In [1]: import numpy as np

In [2]: np.set_printoptions(suppress=True, linewidth=120)

In [3]: W0 = np.array([[0, 3, 2, 0, 0], [1, 3, 1, 3, 1]])

In [4]: print(W0)
[[0 3 2 0 0]
 [1 3 1 3 1]]

In [5]: vec = np.array([1, -1, -4, -2, -5])

In [6]: h1 = np.maximum(W0 @ vec, 0)

In [7]: print(np.maximum(W0 @ (3 * vec), 0))
[0 0]

In [8]: print(W0.T @ h1)
[0 0 0 0 0]

In [9]: print(np.flatnonzero(h1 > 1e-9))
[]

In [10]: left, sig, vt = np.linalg.svd(W0, full_matrices=False)

In [11]: print((sig > 1e-8).sum())
2

In [12]: print(np.round(np.cumsum(sig ** 2) / np.sum(sig ** 2), 1))
[0.8 1. ]

In [13]: print(np.round(left.T @ W0 @ vt.T, 1) + 0)
[[5.4 0. ]
 [0.  2.3]]

In [14]: print(np.allclose(left * sig @ vt, W0))
True

In [15]: print(np.round(left.T @ left, 1) + 0)
[[1. 0.]
 [0. 1.]]

In [16]: print(sig.round(1))
[5.4 2.3]

In [17]: print(np.round(sig / sig[0], 1))
[1.  0.4]

In [18]: print(np.linalg.matrix_rank(W0))
2

In [19]: print(np.diff(W0, axis=0))
[[ 1  0 -1  3  1]]

In [20]: print(np.unravel_index(np.abs(W0).argmax(), W0.shape))
(np.int64(0), np.int64(1))

In [21]: print(W0.sum(axis=0))
[1 6 3 3 1]

In [22]: print(W0.sum(axis=1))
[5 9]

In [23]: other = np.array([[2, 1], [3, 1]])

In [24]: F = np.triu(other)

In [25]: print(F)
[[2 1]
 [0 1]]

In [26]: print(round(float(np.linalg.det(F[::-1])), 1))
-2.0

In [27]: print(np.einsum("ij,ji->", F, F))
5

In [28]: print(np.einsum("ii->", F))
3

In [29]: other = np.array([[8, 3, 9], [0, 9, 0]])

In [30]: basis = np.kron(other, F)

In [31]: print(basis)
[[16  8  6  3 18  9]
 [ 0  8  0  3  0  9]
 [ 0  0 18  9  0  0]
 [ 0  0  0  9  0  0]]

In [32]: r0 = np.array([-3, 0, 3])

In [33]: print(np.correlate(F[0], F[1], "full"))
[2 1 0]

In [34]: print(np.array([np.convolve(row, r0, "same") for row in F]))
[[-6 -3  6]
 [ 0 -3  0]]

In [35]: print(np.polyval(r0, F[0]))
[-9  0]

In [36]: print(np.convolve(F[0], r0))
[-6 -3  6  3]

In [37]: other = np.array([[-3, 4], [-2, 5]])

In [38]: print(np.einsum("ij->j", F))
[2 2]

In [39]: print(np.vstack([F, other.T]).shape)
(4, 2)
